In [1]: import numpy as np

In [2]: np.set_printoptions(precision=1, suppress=True, linewidth=200)

In [3]: rnd = lambda a: np.round(a, 1) + 0

In [4]: mat = np.load("test4.npy")

In [5]: print(mat)
[[ 8 -2 -4  2  1  0]
 [-2 -6 -5  4 -7  1]
 [-4 -5 -8 -3 -4 -4]
 [ 2  4 -3 -2  0  2]
 [ 1 -7 -4  0 10 -5]
 [ 0  1 -4  2 -5  8]]

In [6]: # symmetric, so the eigenvalues are real

In [7]: print(np.all(np.linalg.eigvalsh(mat) > 0))
False

In [8]: print(rnd(np.linalg.eigvalsh(mat).min()))
-15.7

In [9]: r0, r1 = mat[5], mat[2]

In [10]: print(r0 @ r1)
9

In [11]: pr = (r0 @ r1) / (r0 @ r0) * r0

In [12]: print(rnd(pr))
[ 0.   0.1 -0.3  0.2 -0.4  0.7]

In [13]: print(np.outer(r0, r1))
[[  0   0   0   0   0   0]
 [ -4  -5  -8  -3  -4  -4]
 [ 16  20  32  12  16  16]
 [ -8 -10 -16  -6  -8  -8]
 [ 20  25  40  15  20  20]
 [-32 -40 -64 -24 -32 -32]]

In [14]: print(rnd(np.linalg.norm(r0 + r1) ** 2 + np.linalg.norm(r0 - r1) ** 2))
512.0

In [15]: print(rnd((r1 - pr) @ r0))
0.0

In [16]: vec = np.array([4, 2, 5, 4, 4, 0])

In [17]: print(mat @ vec)
[ 20 -57 -94  -7  10 -30]

In [18]: print(mat @ np.eye(6)[1])
[-2. -6. -5.  4. -7.  1.]

In [19]: Y = np.linalg.inv(mat)

In [20]: print(rnd(np.linalg.det(mat) * Y))
[[ 13968. -11727.   5688. -13503.  -5073.   4515.]
 [-11727.  23568. -15132.  39144.   2136. -18963.]
 [  5688. -15132.   5078. -24969.  -5518.   7224.]
 [-13503.  39144. -24969.  39480.   7476. -22575.]
 [ -5073.   2136.  -5518.   7476.   7832.      0.]
 [  4515. -18963.   7224. -22575.      0.  21672.]]

In [21]: print(rnd(np.linalg.inv(Y)))
[[ 8. -2. -4.  2.  1.  0.]
 [-2. -6. -5.  4. -7.  1.]
 [-4. -5. -8. -3. -4. -4.]
 [ 2.  4. -3. -2.  0.  2.]
 [ 1. -7. -4.  0. 10. -5.]
 [ 0.  1. -4.  2. -5.  8.]]

In [22]: print(rnd(np.linalg.cond(mat)))
20.3

In [23]: print(rnd(np.linalg.det(mat) * np.linalg.det(Y)))
1.0

In [24]: print(rnd(np.linalg.slogdet(mat)[0]))
1.0

In [25]: print(rnd(Y))
[[ 0.2 -0.1  0.1 -0.2 -0.1  0.1]
 [-0.1  0.3 -0.2  0.5  0.  -0.2]
 [ 0.1 -0.2  0.1 -0.3 -0.1  0.1]
 [-0.2  0.5 -0.3  0.5  0.1 -0.3]
 [-0.1  0.  -0.1  0.1  0.1  0. ]
 [ 0.1 -0.2  0.1 -0.3  0.   0.3]]
